% python3 -q
>>> import numpy as np
>>> np.set_printoptions(precision=3, suppress=True, linewidth=200, legacy="1.25")
>>> def rnd(a):
...     return np.round(a, 3) + 0
... 
>>> J = np.loadtxt("case6.csv", delimiter=",")
>>> rnd(J)
array([[ 0.818,  0.182, -0.545],
       [ 0.182,  0.818,  0.545],
       [-0.545,  0.545, -0.636]])
>>> rnd(np.linalg.pinv(J))
array([[ 0.818,  0.182, -0.545],
       [ 0.182,  0.818,  0.545],
       [-0.545,  0.545, -0.636]])
>>> rnd(np.linalg.svd(J, compute_uv=False))
array([1., 1., 1.])
>>> rnd(J[:, 2] @ J[:, 1])
0.0
>>> rnd(J.T @ J)
array([[1., 0., 0.],
       [0., 1., 0.],
       [0., 0., 1.]])
>>> rnd(J @ J.T)
array([[1., 0., 0.],
       [0., 1., 0.],
       [0., 0., 1.]])
>>> arr = np.array([[4, -6, -3], [-1, 0, 2], [-2, -1, 1]])
>>> arr
array([[ 4, -6, -3],
       [-1,  0,  2],
       [-2, -1,  1]])
>>> np.allclose(arr, arr.T)
False
>>> (arr - arr.T) / 2
array([[ 0. , -2.5, -0.5],
       [ 2.5,  0. ,  1.5],
       [ 0.5, -1.5,  0. ]])
>>> (arr + arr.T) / 2
array([[ 4. , -3.5, -2.5],
       [-3.5,  0. ,  0.5],
       [-2.5,  0.5,  1. ]])
>>> np.allclose(arr @ arr.T, arr.T @ arr)
False
>>> np.trace(arr)
5
>>> E = np.loadtxt("out16.csv", delimiter=",")
>>> E
array([[ 0.,  2.,  2., -9.],
       [-2.,  0.,  2., -2.],
       [-2., -2.,  0.,  2.],
       [ 9.,  2., -2.,  0.]])
>>> rng = np.random.default_rng(5995)
>>> B = E + rng.integers(-2, 3, (4, 2)) @ rng.integers(-2, 3, (2, 4))
>>> B
array([[ 6.,  4.,  6., -7.],
       [-2.,  2.,  0., -6.],
       [-4.,  0., -4., -4.],
       [12.,  3.,  0.,  1.]])
>>> B - E
array([[ 6.,  2.,  4.,  2.],
       [ 0.,  2., -2., -4.],
       [-2.,  2., -4., -6.],
       [ 3.,  1.,  2.,  1.]])
>>> np.linalg.matrix_rank(B - E, tol=1e-8)
2
>>> U, s = np.linalg.svd(B)
Traceback (most recent call last):
  File "<python-input-24>", line 1, in <module>
    U, s = np.linalg.svd(B)
    ^^^^
ValueError: too many values to unpack (expected 2)
>>> U, s, VT = np.linalg.svd(B, full_matrices=False)
>>> rnd(U.T @ U)
array([[1., 0., 0., 0.],
       [0., 1., 0., 0.],
       [0., 0., 1., 0.],
       [0., 0., 0., 1.]])
>>> (s > 1e-8).sum()
4
>>> rnd(s)
array([15.411, 10.812,  5.324,  0.496])
>>> rnd(np.cumsum(s ** 2) / np.sum(s ** 2))
array([0.62 , 0.925, 0.999, 1.   ])
>>> rnd(np.abs(VT[0]))
array([0.888, 0.302, 0.31 , 0.155])
>>> rnd(np.sqrt((s ** 2).sum())), rnd(np.linalg.norm(B))
(19.57, 19.57)
>>> rnd(U.T @ B @ VT.T)
array([[15.411,  0.   ,  0.   ,  0.   ],
       [ 0.   , 10.812,  0.   ,  0.   ],
       [ 0.   ,  0.   ,  5.324,  0.   ],
       [ 0.   ,  0.   ,  0.   ,  0.496]])
>>> np.abs(U[:, 0]).round(6).argmax()
3
>>> x0 = np.array([-2, -1, 0, 0])
>>> E * x0
array([[ -0.,  -2.,   0.,  -0.],
       [  4.,  -0.,   0.,  -0.],
       [  4.,   2.,   0.,   0.],
       [-18.,  -2.,  -0.,   0.]])
>>> (E @ x0).argmax()
2
>>> E @ x0
array([ -2.,   4.,   6., -20.])
>>> np.linalg.norm(E @ x0) <= np.linalg.norm(E, 2) * np.linalg.norm(x0) + 1e-9
True
>>> E @ np.eye(4)[3]
array([-9., -2.,  2.,  0.])
>>> np.sign((E @ x0).round(6))
array([-1.,  1.,  1., -1.])
